% ipython --no-banner

In [1]: import numpy as np

In [2]: np.set_printoptions(precision=2, suppress=True, linewidth=160, legacy="1.25")

In [3]: J = np.load("run0.npy")

In [4]: J
Out[4]: 
array([[2, 0, 0],
       [0, 6, 0],
       [0, 0, 1]])

In [5]: np.sort(np.linalg.eigvals(J))
Out[5]: array([1., 2., 6.])

In [6]: J @ J
Out[6]: 
array([[ 4,  0,  0],
       [ 0, 36,  0],
       [ 0,  0,  1]])

In [7]: [int(np.linalg.matrix_rank(np.linalg.matrix_power(J, p))) for p in range(1, 4)]
Out[7]: [3, 3, 3]

In [8]: w, V = np.linalg.eigh(J)

In [9]: vec = np.array([2, 1, 1])

In [10]: np.abs(J).sum(axis=1).max(), np.abs(w).max()
Out[10]: (6, 6.0)

In [11]: V * np.sqrt(w) @ V.T
Out[11]: 
array([[1.41, 0.  , 0.  ],
       [0.  , 2.45, 0.  ],
       [0.  , 0.  , 1.  ]])

In [12]: vec @ J @ vec / (vec @ vec), w[0], w[-1]
Out[12]: (2.5, 1.0, 6.0)

In [13]: vec @ J @ vec
Out[13]: 15

In [14]: V * np.abs(w) @ V.T
Out[14]: 
array([[2., 0., 0.],
       [0., 6., 0.],
       [0., 0., 1.]])

In [15]: V * np.maximum(w, 0) @ V.T
Out[15]: 
array([[2., 0., 0.],
       [0., 6., 0.],
       [0., 0., 1.]])

In [16]: np.linalg.eigvalsh(J[1:, 1:])
Out[16]: array([1., 6.])

In [17]: u = np.array([1, 2])

In [18]: np.polyval(u, J[0])
Out[18]: array([4, 2, 2])

In [19]: np.cross(J[0, :3], J[1, :3])
Out[19]: array([ 0,  0, 12])
